$ python -q
>>> import numpy as np
>>> from numpy import linalg as LA
>>> np.set_printoptions(precision=3, suppress=True, linewidth=100, floatmode="fixed")
>>> J = np.load("block10.npy")
>>> J
array([[2, 2, 3, 2, 2],
       [2, 2, 2, 3, 2],
       [3, 2, 2, 2, 3],
       [2, 3, 2, 2, 2],
       [2, 2, 3, 2, 2]])
>>> np.round(LA.eigvalsh(J).min(), 3)
np.float64(-1.378)
>>> P = np.triu(np.array([[-3, 3, -3, -1, -3],
...     [-1, 2, 0, 0, 2],
...     [-3, -1, 3, 1, 3],
...     [-3, -2, 1, 3, -3],
...     [-3, 2, 3, -2, -1]]), 1) + np.eye(5)
>>> B = P @ J @ LA.inv(P)
>>> LA.matrix_rank(B)
np.int64(4)
>>> P @ J - J @ P
array([[-11.000, -15.000,  -5.000,  -6.000, -12.000],
       [  4.000,  -2.000,  12.000,   4.000,   9.000],
       [  8.000,   0.000,  20.000,   9.000,  13.000],
       [ -6.000, -12.000,  -3.000,  -6.000,  -6.000],
       [  0.000,  -6.000,   6.000,  -1.000,  -1.000]])
>>> E = np.loadtxt("x.csv", delimiter=",")
>>> E
array([[ -8.609,  21.604,   3.224,  22.832,  17.214,  -4.441,  19.312, -18.534, -15.544,   5.485],
       [ -5.780,  -3.050,  -2.682, -13.098,  -2.136,  11.430,  -7.171,  14.898,  13.925,  -1.305],
       [ -5.557,  -7.759,   9.056, -13.752,  -0.488,   6.677,   3.052, -32.666,   4.059,   1.942],
       [ 17.649,   1.439,  10.325,  34.693, -10.328,  -7.685, -10.653,  20.732,   5.754,   3.165],
       [-19.063,  -9.530,  -5.877,  26.381, -18.792, -20.380, -16.116,   2.259,   4.133,  -0.584],
       [ -5.603,   7.623,  -9.611,  -8.164,  -4.175,   2.871,   9.951,  36.549,  21.682,   9.363],
       [ -3.945,   7.172, -11.261, -18.201,  -8.402,   9.690,  -4.734,  13.046,  12.938,   8.042],
       [-15.527,  10.300,   8.669,  -6.122,   1.530,  -7.590, -17.426,  -2.068,   5.157,   5.822],
       [-10.282,   4.647,   2.873,  -8.583, -16.139,  -2.881,  11.094,  12.670, -12.515,  -3.048],
       [-21.367,  -5.353, -17.176,  -9.570,   4.875,  -3.364, -14.073,   6.153,  10.479,  25.938],
       [  6.097,  -0.967,   5.060,  -2.740,   4.713,   2.283,  30.347,   9.876,  -4.044,   0.598],
       [  3.019,   2.474,  -7.873,  15.287,   7.188,  -2.122,  -9.369, -27.952,  17.407,   4.550],
       [  5.437,  -9.622,   8.155,  -8.165,  -1.016,  -5.891, -11.107, -30.178,  -3.109,  -4.766],
       [ -5.613,  -9.562,   0.572, -19.687, -14.039,  17.484, -22.489, -56.449,  23.704, -21.032],
       [  1.975,  -8.722,  -7.727,   8.786,   6.866,  11.154,  11.413,  -0.147,  -3.785, -14.388],
       [ -6.524, -10.980,   0.146,  23.121,  -2.751,   7.204,  37.648,   2.276, -12.102,  32.105],
       [  5.110,   6.724,  -0.998,  11.040,   1.604, -11.496,   9.563,  -2.658, -17.414,   5.058],
       [  2.472,  -0.042,  -5.539, -10.810,  11.656,   0.105,  18.342,  -5.020, -11.496, -24.571],
       [ -7.277,   2.315,  -5.068,   1.478,  -4.307,   2.806, -30.233, -15.044,   3.194,  -1.791],
       [  5.161,  14.407,   6.631,  -2.644,   7.237,   0.218, -26.889,  13.835,  -7.628, -19.781],
       [ -3.634, -16.987,   5.482,  20.300,   5.375,   7.388,  -5.258,  -4.432,  -9.217,  -6.214],
       [-14.176,  -6.963,  13.778,  -0.840, -19.813,  -0.907,  19.421,  14.155,  -6.992,   3.728],
       [-11.305,  10.401,  -0.075,  -7.880, -18.194,  11.085,  39.650,  -5.562, -11.192,   7.034],
       [-19.738,  -6.635,  17.413,  29.253,  17.322,   0.047,   5.935, -53.417,  -4.615,  14.349],
       [ 11.291,   3.686,   1.569,   8.007,   3.096,   8.711,  -6.214,  23.890,  21.216,  10.944],
       [  3.181,   3.058,   6.382,   3.053,  -7.335,  -5.533,  -3.535,  16.126,  14.425,  -7.731]])
>>> P = E @ LA.solve(E.T @ E, E.T)
>>> np.allclose(P @ P, P)
True
>>> np.round(np.trace(P), 3)
np.float64(10.0)
>>> LA.matrix_rank(np.eye(26) - P)
np.int64(16)
>>> f, g = E[24], E[19]
>>> round(float(f @ g), 3)
244.203
>>> round(float(f @ f), 3)
1472.35
>>> pr = (f @ g) / (f @ f) * f
>>> pr
array([ 1.873,  0.611,  0.260,  1.328,  0.514,  1.445, -1.031,  3.962,  3.519,  1.815])
>>> round((g - pr) @ f, 3)
np.float64(0.0)
>>> g - pr
array([  3.288,  13.796,   6.371,  -3.972,   6.723,  -1.227, -25.858,   9.873, -11.147, -21.596])
